% ipython --no-banner

In [1]: import numpy as np

In [2]: np.set_printoptions(precision=1, suppress=True, linewidth=120)

In [3]: def rnd(a):
   ...:     return np.round(a, 1) + 0
   ...: 

In [4]: B = np.array([[1, 2, 2], [1, 2, 3], [3, 0, 3]])

In [5]: C = np.array([[-1, -1], [2, -1]])

In [6]: W0 = np.block([[B, np.zeros((3, 2))], [np.zeros((2, 3)), C]])

In [7]: print(W0)
[[ 1.  2.  2.  0.  0.]
 [ 1.  2.  3.  0.  0.]
 [ 3.  0.  3.  0.  0.]
 [ 0.  0.  0. -1. -1.]
 [ 0.  0.  0.  2. -1.]]

In [8]: O = W0.astype(float).copy()

In [9]: for j in range(5):
   ...:     O[:, j] -= O[:, :j] @ (O[:, :j].T @ O[:, j])
   ...:     O[:, j] /= np.linalg.norm(O[:, j])
   ...: 

In [10]: print(rnd(O.T @ W0))
[[ 3.3  1.2  4.2  0.   0. ]
 [ 0.   2.6  1.9  0.   0. ]
 [ 0.   0.   0.7  0.   0. ]
 [ 0.   0.   0.   2.2 -0.4]
 [ 0.   0.   0.   0.   1.3]]

In [11]: O, R = np.linalg.qr(W0)

In [12]: print(rnd(abs(R[0, 0])), rnd(np.linalg.norm(W0[:, 0])))
3.3 3.3

In [13]: print(np.allclose(R.T @ R, W0.T @ W0))
True

In [14]: print(rnd(O))
[[-0.3 -0.6 -0.7  0.   0. ]
 [-0.3 -0.6  0.7  0.   0. ]
 [-0.9  0.4  0.   0.   0. ]
 [ 0.   0.   0.  -0.4  0.9]
 [ 0.   0.   0.   0.9  0.4]]

In [15]: print(O.shape, R.shape)
(5, 5) (5, 5)
